In [1]: import numpy as np

In [2]: np.set_printoptions(precision=2, suppress=True, linewidth=100, legacy="1.25")

In [3]: rnd = lambda a: np.round(a, 2) + 0

In [4]: W0 = np.load("dump.npy")

In [5]: W0
Out[5]: 
array([[ 1.,  0.,  0.,  0.,  0.,  0.,  0.,  0.,  0.,  0.,  0.],
       [ 0.,  1.,  0.,  0.,  0.,  0.,  0.,  0.,  0.,  0.,  0.],
       [ 0.,  0.,  1.,  0.,  0.,  0.,  0.,  0.,  0.,  0.,  0.],
       [ 0.,  0.,  0.,  0., -1.,  0.,  0.,  0.,  0.,  0.,  0.],
       [ 0.,  0.,  0.,  1.,  0.,  0.,  0.,  0.,  0.,  0.,  0.],
       [ 0.,  0.,  0.,  0.,  0.,  1.,  0.,  0.,  0.,  0.,  0.],
       [ 0.,  0.,  0.,  0.,  0.,  0.,  1.,  0.,  0.,  0.,  0.],
       [ 0.,  0.,  0.,  0.,  0.,  0.,  0.,  1.,  0.,  0.,  0.],
       [ 0.,  0.,  0.,  0.,  0.,  0.,  0.,  0.,  1.,  0.,  0.],
       [ 0.,  0.,  0.,  0.,  0.,  0.,  0.,  0.,  0.,  1.,  0.],
       [ 0.,  0.,  0.,  0.,  0.,  0.,  0.,  0.,  0.,  0.,  1.]])

In [6]: rng = np.random.default_rng(77559)

In [7]: other = W0 + rng.integers(-2, 3, (11, 1)) @ rng.integers(-2, 3, (1, 11))

In [8]: other
Out[8]: 
array([[-1., -1.,  1., -2.,  1.,  0., -1., -1.,  2., -1.,  0.],
       [ 0.,  1.,  0.,  0.,  0.,  0.,  0.,  0.,  0.,  0.,  0.],
       [ 2.,  1.,  0.,  2., -1.,  0.,  1.,  1., -2.,  1.,  0.],
       [ 0.,  0.,  0.,  0., -1.,  0.,  0.,  0.,  0.,  0.,  0.],
       [ 4.,  2., -2.,  5., -2.,  0.,  2.,  2., -4.,  2.,  0.],
       [ 0.,  0.,  0.,  0.,  0.,  1.,  0.,  0.,  0.,  0.,  0.],
       [ 2.,  1., -1.,  2., -1.,  0.,  2.,  1., -2.,  1.,  0.],
       [ 2.,  1., -1.,  2., -1.,  0.,  1.,  2., -2.,  1.,  0.],
       [ 2.,  1., -1.,  2., -1.,  0.,  1.,  1., -1.,  1.,  0.],
       [-4., -2.,  2., -4.,  2.,  0., -2., -2.,  4., -1.,  0.],
       [ 0.,  0.,  0.,  0.,  0.,  0.,  0.,  0.,  0.,  0.,  1.]])

In [9]: np.linalg.matrix_rank(other - W0, tol=1e-8)
Out[9]: 1

In [10]: other - W0
Out[10]: 
array([[-2., -1.,  1., -2.,  1.,  0., -1., -1.,  2., -1.,  0.],
       [ 0.,  0.,  0.,  0.,  0.,  0.,  0.,  0.,  0.,  0.,  0.],
       [ 2.,  1., -1.,  2., -1.,  0.,  1.,  1., -2.,  1.,  0.],
       [ 0.,  0.,  0.,  0.,  0.,  0.,  0.,  0.,  0.,  0.,  0.],
       [ 4.,  2., -2.,  4., -2.,  0.,  2.,  2., -4.,  2.,  0.],
       [ 0.,  0.,  0.,  0.,  0.,  0.,  0.,  0.,  0.,  0.,  0.],
       [ 2.,  1., -1.,  2., -1.,  0.,  1.,  1., -2.,  1.,  0.],
       [ 2.,  1., -1.,  2., -1.,  0.,  1.,  1., -2.,  1.,  0.],
       [ 2.,  1., -1.,  2., -1.,  0.,  1.,  1., -2.,  1.,  0.],
       [-4., -2.,  2., -4.,  2.,  0., -2., -2.,  4., -2.,  0.],
       [ 0.,  0.,  0.,  0.,  0.,  0.,  0.,  0.,  0.,  0.,  0.]])

In [11]: rnd(other @ np.linalg.pinv(other) @ other)
Out[11]: 
array([[-1., -1.,  1., -2.,  1.,  0., -1., -1.,  2., -1.,  0.],
       [ 0.,  1.,  0.,  0.,  0.,  0.,  0.,  0.,  0.,  0.,  0.],
       [ 2.,  1.,  0.,  2., -1.,  0.,  1.,  1., -2.,  1.,  0.],
       [ 0.,  0.,  0.,  0., -1.,  0.,  0.,  0.,  0.,  0.,  0.],
       [ 4.,  2., -2.,  5., -2.,  0.,  2.,  2., -4.,  2.,  0.],
       [ 0.,  0.,  0.,  0.,  0.,  1.,  0.,  0.,  0.,  0.,  0.],
       [ 2.,  1., -1.,  2., -1.,  0.,  2.,  1., -2.,  1.,  0.],
       [ 2.,  1., -1.,  2., -1.,  0.,  1.,  2., -2.,  1.,  0.],
       [ 2.,  1., -1.,  2., -1.,  0.,  1.,  1., -1.,  1.,  0.],
       [-4., -2.,  2., -4.,  2.,  0., -2., -2.,  4., -1.,  0.],
       [ 0.,  0.,  0.,  0.,  0.,  0.,  0.,  0.,  0.,  0.,  1.]])

In [12]: np.linalg.lstsq(other[:-1].T, other[-1])[2]
Out[12]: 9

In [13]: np.unique(other.round(6), axis=0).shape
Out[13]: (11, 11)

In [14]: rnd(np.trace(np.linalg.pinv(other) @ other))
Out[14]: 10.0

In [15]: A = rng.normal(size=(37, 6))

In [16]: A = 20 * A / np.linalg.norm(A, axis=1, keepdims=True)

In [17]: rnd(A)
Out[17]: 
array([[ -1.96,  -1.59,  -1.32,  12.5 ,  10.55, -11.15],
       [ -4.79, -13.92,  -5.59,  -0.47, -11.59,   4.17],
       [  1.81,   5.34,  -7.58,   7.52, -15.78,   2.33],
       [-15.3 ,  -4.07,   2.69,  11.19,  -2.67,   3.12],
       [ -2.27, -12.15,  -2.38,  11.45, -10.48,   0.72],
       [-12.93, -10.1 ,  -3.67,  -2.87,  -7.4 ,   7.37],
       [ -6.26,  -0.83,  14.68,  -5.3 , -10.63,  -1.85],
       [  0.1 ,   1.42,  -6.61, -10.45, -12.16,   9.86],
       [  0.49,   6.86,   1.46,  16.26,  -5.2 ,   7.68],
       [ 11.86,   6.73,  -7.48,  -9.9 ,  -6.97,  -3.39],
       [ -5.95,  10.62,   8.42,  -6.25, -11.67,   2.41],
       [-15.32,   3.69,   8.93,  -0.17,   8.45,  -0.67],
       [ -6.16,   6.26,  -7.52,  -4.56,  -2.78, -15.42],
       [ -6.4 ,   2.21,   6.41, -11.86,  12.49,  -4.07],
       [  6.01,   1.09,  -2.21,   5.18,  12.16,  13.53],
       [ -3.04,   1.76,  14.09,   6.62,   1.42,  11.97],
       [-14.5 ,   7.87,  -1.99,  -2.47,  -4.73,  -9.78],
       [  6.67,   8.98,  10.72,  11.75,   1.24,  -4.52],
       [ -1.1 ,  -0.94,  -8.  ,   0.46,   2.95,  18.03],
       [ -5.87,  -9.63, -12.39,  -1.94, -10.26,  -3.19],
       [  4.18,  -2.63,  -2.45,  -2.34,  12.31,  14.58],
       [ -5.28, -10.89,   7.27,  -2.61,   5.68, -12.7 ],
       [  5.37,  -4.18,   8.17,  11.59,   0.03, -12.36],
       [  8.26,  -0.85, -14.58,   8.67,   5.11,  -4.16],
       [ -0.86, -10.99,  -4.81,   5.77,  14.89,  -0.48],
       [  0.07, -10.44,  -2.41, -11.86,   9.82,   6.93],
       [  1.69,  -0.01,  -5.91, -14.94, -11.75,   1.  ],
       [  2.66, -16.27,  -8.32,  -6.96,  -0.99,   3.12],
       [  7.58,  -0.2 ,   6.03,  -0.69,  17.12,  -3.57],
       [  5.54,  10.63,  -1.88, -11.65, -10.56,  -2.33],
       [ 15.91,  -0.43,  10.01,   1.98,  -3.34,  -5.59],
       [-12.25,   2.64,  -0.52,  -2.65, -13.64,   7.05],
       [ -1.72,  15.59,   6.95,  -9.23,   0.26,  -4.53],
       [  3.37,  -3.04,  11.26,  -2.73,  12.79,  -9.04],
       [  0.23,   0.32,  -3.05, -13.04,  13.99,  -4.97],
       [ -6.57,  -0.37,  13.01,  -9.39,   1.58,  -9.84],
       [  2.48,   8.49,  -9.08,  11.74,   9.46,  -3.49]])

In [18]: x = np.array([1, 7, -3, 3, -6, 6])

In [19]: h1 = np.maximum(A @ x, 0)

In [20]: rnd(np.tanh(A @ x))
Out[20]: 
array([-1.  ,  1.  ,  1.  ,  1.  ,  1.  ,  1.  , -1.  ,  1.  ,  1.  ,  1.  ,  1.  , -1.  , -1.  ,
       -1.  ,  1.  ,  1.  ,  1.  ,  1.  ,  1.  ,  0.4 , -0.22, -1.  , -1.  ,  1.  , -1.  , -1.  ,
        1.  , -1.  , -1.  ,  1.  , -1.  ,  1.  ,  1.  , -1.  , -1.  , -1.  ,  1.  ])

In [21]: Xc = (A - A.mean(axis=0)) / A.std(axis=0)

In [22]: rnd(Xc.std(axis=0))
Out[22]: array([1., 1., 1., 1., 1., 1.])

In [23]: np.argwhere(np.abs(Xc) > 2)
Out[23]: 
array([[18,  5],
       [27,  1],
       [30,  0],
       [32,  1]])

In [24]: c = np.linalg.lstsq(np.delete(Xc, 2, axis=1), Xc[:, 2])[0]

In [25]: rnd(1 - np.var(Xc[:, 2] - np.delete(Xc, 2, axis=1) @ c))
Out[25]: 0.13

In [26]: np.abs(c).argmax()
Out[26]: 1

In [27]: u, g = A[12], A[32]

In [28]: rnd(u @ g)
Out[28]: 167.08

In [29]: p = (u @ g) / (u @ u) * u

In [30]: rnd(g - p)
Out[30]: array([ 0.86, 12.97, 10.09, -7.33,  1.41,  1.91])

In [31]: rnd(p)
Out[31]: array([-2.57,  2.61, -3.14, -1.9 , -1.16, -6.44])

In [32]: lab = A[:, 5] > np.median(A[:, 5])

In [33]: u = A[lab].mean(axis=0) - A[~lab].mean(axis=0)

In [34]: rnd(u)
Out[34]: array([-3.82, -4.52, -3.23,  1.73, -4.45, 12.89])

In [35]: ((A - A.mean(axis=0)) @ u > 0).astype(int)
Out[35]: 
array([0, 1, 1, 1, 1, 1, 0, 1, 1, 0, 1, 0, 0, 0, 1, 1, 0, 0, 1, 1, 1, 0, 0, 0, 1, 1, 1, 1, 0, 0, 0,
       1, 0, 0, 0, 0, 0])

In [36]: np.argsort(-np.abs(u).round(6), kind="stable")
Out[36]: array([5, 1, 4, 0, 2, 3])

In [37]: E = np.load("m.npy")

In [38]: E
Out[38]: 
array([[  6.,   2.,  -4.,  -1.,  -1.,   4.,   2.],
       [  2.,   9.,  -8.,  -2.,  -2.,   8.,   4.],
       [ -4.,  -8.,  21.,   4.,   4., -16.,  -8.],
       [ -1.,  -2.,   4.,   6.,   1.,  -4.,  -2.],
       [ -1.,  -2.,   4.,   1.,   6.,  -4.,  -2.],
       [  4.,   8., -16.,  -4.,  -4.,  21.,   8.],
       [  2.,   4.,  -8.,  -2.,  -2.,   8.,   9.]])

In [39]: # symmetric

In [40]: x = np.ones(7)

In [41]: for _ in range(4):
    ...:     x = E @ x
    ...:     x /= np.linalg.norm(x)
    ...:     print(round(x @ E @ x, 2))
    ...: 
36.8
47.84
48.0
48.0

In [42]: rnd(np.linalg.eigvalsh(E)[-1])
Out[42]: 48.0

In [43]: w, vecs = np.linalg.eigh(E)

In [44]: np.unique(w.round(6) + 0, return_counts=True)[1]
Out[44]: array([6, 1])

In [45]: rnd(np.linalg.eigvalsh(E + 4 * np.eye(7)))
Out[45]: array([ 9.,  9.,  9.,  9.,  9.,  9., 52.])

In [46]: rnd(vecs @ np.diag(w) @ vecs.T)
Out[46]: 
array([[  6.,   2.,  -4.,  -1.,  -1.,   4.,   2.],
       [  2.,   9.,  -8.,  -2.,  -2.,   8.,   4.],
       [ -4.,  -8.,  21.,   4.,   4., -16.,  -8.],
       [ -1.,  -2.,   4.,   6.,   1.,  -4.,  -2.],
       [ -1.,  -2.,   4.,   1.,   6.,  -4.,  -2.],
       [  4.,   8., -16.,  -4.,  -4.,  21.,   8.],
       [  2.,   4.,  -8.,  -2.,  -2.,   8.,   9.]])

In [47]: (w > 1e-8).sum(), (w < -1e-8).sum()
Out[47]: (7, 0)
